$ ipython --no-banner

In [1]: import numpy as np

In [2]: from numpy import linalg as LA

In [3]: np.set_printoptions(suppress=True, linewidth=120)

In [4]: Q, _ = LA.qr(np.array([[0.0, -1.2, 1.1, -1.0],
   ...:     [-0.8, 0.1, -0.6, -0.9],
   ...:     [-1.2, 0.9, 1.3, -1.9],
   ...:     [-0.1, -1.0, -0.2, 0.8]]))

In [5]: K = -1 * Q

In [6]: K.round(2)
Out[6]: 
array([[-0.  ,  0.73,  0.53,  0.44],
       [-0.55,  0.19, -0.66,  0.48],
       [-0.83, -0.18,  0.46, -0.26],
       [-0.07,  0.64, -0.28, -0.71]])

In [7]: # columns are unit length and at right angles

In [8]: round(float(K[1] @ K[0]), 2)
Out[8]: -0.0

In [9]: vec = np.array([1, 1, 3, 1])

In [10]: [p for p in range(1, 25) if np.allclose(LA.matrix_power(K, p), np.eye(4))]
Out[10]: []

In [11]: 4 - LA.matrix_rank(K - np.eye(4), tol=1e-8)
Out[11]: np.int64(1)

In [12]: np.round(K.T @ (K @ vec), 2)
Out[12]: array([1., 1., 3., 1.])

In [13]: np.round(np.abs(LA.eigvals(K)), 2)
Out[13]: array([1., 1., 1., 1.])

In [14]: r0 = np.array([0, 0, -2, -2])

In [15]: B = K + np.outer(r0, np.eye(4)[2])

In [16]: LA.matrix_rank(LA.inv(B) - LA.inv(K), tol=1e-8)
Out[16]: np.int64(1)

In [17]: P = np.triu(np.array([[-6, -4, -7, -6], [8, -2, 6, -7], [-5, -6, -4, -1], [0, -2, 8, 9]]), 1) + np.eye(4)

In [18]: B = P @ K @ LA.inv(P)

In [19]: LA.matrix_rank(B)
Out[19]: np.int64(4)

In [20]: np.round(K.ravel(order="F"), 2)
Out[20]: array([-0.  , -0.55, -0.83, -0.07,  0.73,  0.19, -0.18,  0.64,  0.53, -0.66,  0.46, -0.28,  0.44,  0.48, -0.26, -0.71])

In [21]: blk = K.reshape(4, 2, -1)

In [22]: np.einsum("ihd,jhd->hij", blk, blk).shape
Out[22]: (2, 4, 4)

In [23]: blk.shape
Out[23]: (4, 2, 2)

In [24]: np.round(blk.sum(axis=1), 2)
Out[24]: 
array([[ 0.53,  1.17],
       [-1.21,  0.66],
       [-0.37, -0.44],
       [-0.35, -0.08]])
